In [1]: import numpy as np

In [2]: from numpy import linalg as LA

In [3]: np.set_printoptions(precision=4, suppress=True, linewidth=100)

In [4]: M2 = np.array([[4, 3, 1, 3, 1, 0, 1],
   ...:     [-3, 5, -4, -1, -1, 4, -1],
   ...:     [4, 2, -1, -1, -2, 4, 3],
   ...:     [-1, 0, 2, -1, 0, 1, 4],
   ...:     [-2, 3, 1, -3, -5, -3, -1],
   ...:     [0, 4, -3, 0, -5, -4, 0],
   ...:     [5, 1, 4, 5, -2, -3, 2]])

In [5]: M2[-1] = M2[0]

In [6]: feats = M2 + 0.1 * np.eye(7)

In [7]: feats
Out[7]: 
array([[ 4.1,  3. ,  1. ,  3. ,  1. ,  0. ,  1. ],
       [-3. ,  5.1, -4. , -1. , -1. ,  4. , -1. ],
       [ 4. ,  2. , -0.9, -1. , -2. ,  4. ,  3. ],
       [-1. ,  0. ,  2. , -0.9,  0. ,  1. ,  4. ],
       [-2. ,  3. ,  1. , -3. , -4.9, -3. , -1. ],
       [ 0. ,  4. , -3. ,  0. , -5. , -3.9,  0. ],
       [ 4. ,  3. ,  1. ,  3. ,  1. ,  0. ,  1.1]])

In [8]: rng = np.random.default_rng(871)

In [9]: labels = rng.permutation(7)

In [10]: labels
Out[10]: array([0, 5, 6, 1, 3, 4, 2])

In [11]: M2 = feats[labels][:, labels]

In [12]: round(float(LA.det(M2)), 4), round(float(LA.det(feats[labels])), 4)
Out[12]: (393.9444, 393.9444)

In [13]: np.round(np.trace(M2), 4)
Out[13]: np.float64(-0.3)

In [14]: LA.cond(feats) > 100
Out[14]: np.True_

In [15]: Uu, s, VT = LA.svd(feats)

In [16]: s
Out[16]: array([11.0951,  9.8844,  7.937 ,  5.9659,  3.728 ,  2.7533,  0.0074])

In [17]: M2 = Uu[:, :6] @ np.diag(s[:6]) @ VT[:6]

In [18]: LA.matrix_rank(M2)
Out[18]: np.int64(6)

In [19]: LA.matrix_rank(feats, rtol=0.05)
Out[19]: np.int64(6)

In [20]: round(float(LA.norm(feats - M2) / LA.norm(feats)), 4)
Out[20]: 0.0004

In [21]: round(np.abs(feats - M2).max(), 4)
Out[21]: np.float64(0.0034)

In [22]: round(float(LA.norm(feats - M2, 2)), 4), np.round(s[6], 4)
Out[22]: (0.0074, np.float64(0.0074))

In [23]: arr = np.loadtxt("out3.csv", delimiter=",")

In [24]: arr
Out[24]: 
array([[ 0.866,  0.   ,  0.   ,  0.   ,  0.5  ,  0.   ],
       [ 0.   ,  1.   ,  0.   ,  0.   ,  0.   ,  0.   ],
       [ 0.   ,  0.   ,  1.   ,  0.   ,  0.   ,  0.   ],
       [ 0.   ,  0.   ,  0.   ,  1.   ,  0.   ,  0.   ],
       [-0.5  ,  0.   ,  0.   ,  0.   ,  0.866,  0.   ],
       [ 0.   ,  0.   ,  0.   ,  0.   ,  0.   ,  1.   ]])

In [25]: # columns are unit length and at right angles

In [26]: arr.shape
Out[26]: (6, 6)

In [27]: arr.mean(axis=0)
Out[27]: array([0.061 , 0.1667, 0.1667, 0.1667, 0.2277, 0.1667])

In [28]: LA.rank(arr)
Traceback (most recent call last):
  Cell In[28], line 1
    LA.rank(arr)
AttributeError: module 'numpy.linalg' has no attribute 'rank'


In [29]: np.zeros(6, 6)
Traceback (most recent call last):
  Cell In[29], line 1
    np.zeros(6, 6)
TypeError: Cannot interpret '6' as a data type


In [30]: arr - arr[0]
Out[30]: 
array([[ 0.   ,  0.   ,  0.   ,  0.   ,  0.   ,  0.   ],
       [-0.866,  1.   ,  0.   ,  0.   , -0.5  ,  0.   ],
       [-0.866,  0.   ,  1.   ,  0.   , -0.5  ,  0.   ],
       [-0.866,  0.   ,  0.   ,  1.   , -0.5  ,  0.   ],
       [-1.366,  0.   ,  0.   ,  0.   ,  0.366,  0.   ],
       [-0.866,  0.   ,  0.   ,  0.   , -0.5  ,  1.   ]])

In [31]: np.diff(arr, axis=0)
Out[31]: 
array([[-0.866,  1.   ,  0.   ,  0.   , -0.5  ,  0.   ],
       [ 0.   , -1.   ,  1.   ,  0.   ,  0.   ,  0.   ],
       [ 0.   ,  0.   , -1.   ,  1.   ,  0.   ,  0.   ],
       [-0.5  ,  0.   ,  0.   , -1.   ,  0.866,  0.   ],
       [ 0.5  ,  0.   ,  0.   ,  0.   , -0.866,  1.   ]])

In [32]: round(LA.norm(arr), 4)
Out[32]: np.float64(2.4495)

In [33]: np.abs(arr).max()
Out[33]: np.float64(1.0)

In [34]: arr.sum(axis=0)
Out[34]: array([0.366, 1.   , 1.   , 1.   , 1.366, 1.   ])

In [35]: LA.matrix_rank(arr)
Out[35]: np.int64(6)

In [36]: arr[:, 6]
Traceback (most recent call last):
  Cell In[36], line 1
    arr[:, 6]
IndexError: index 6 is out of bounds for axis 1 with size 6
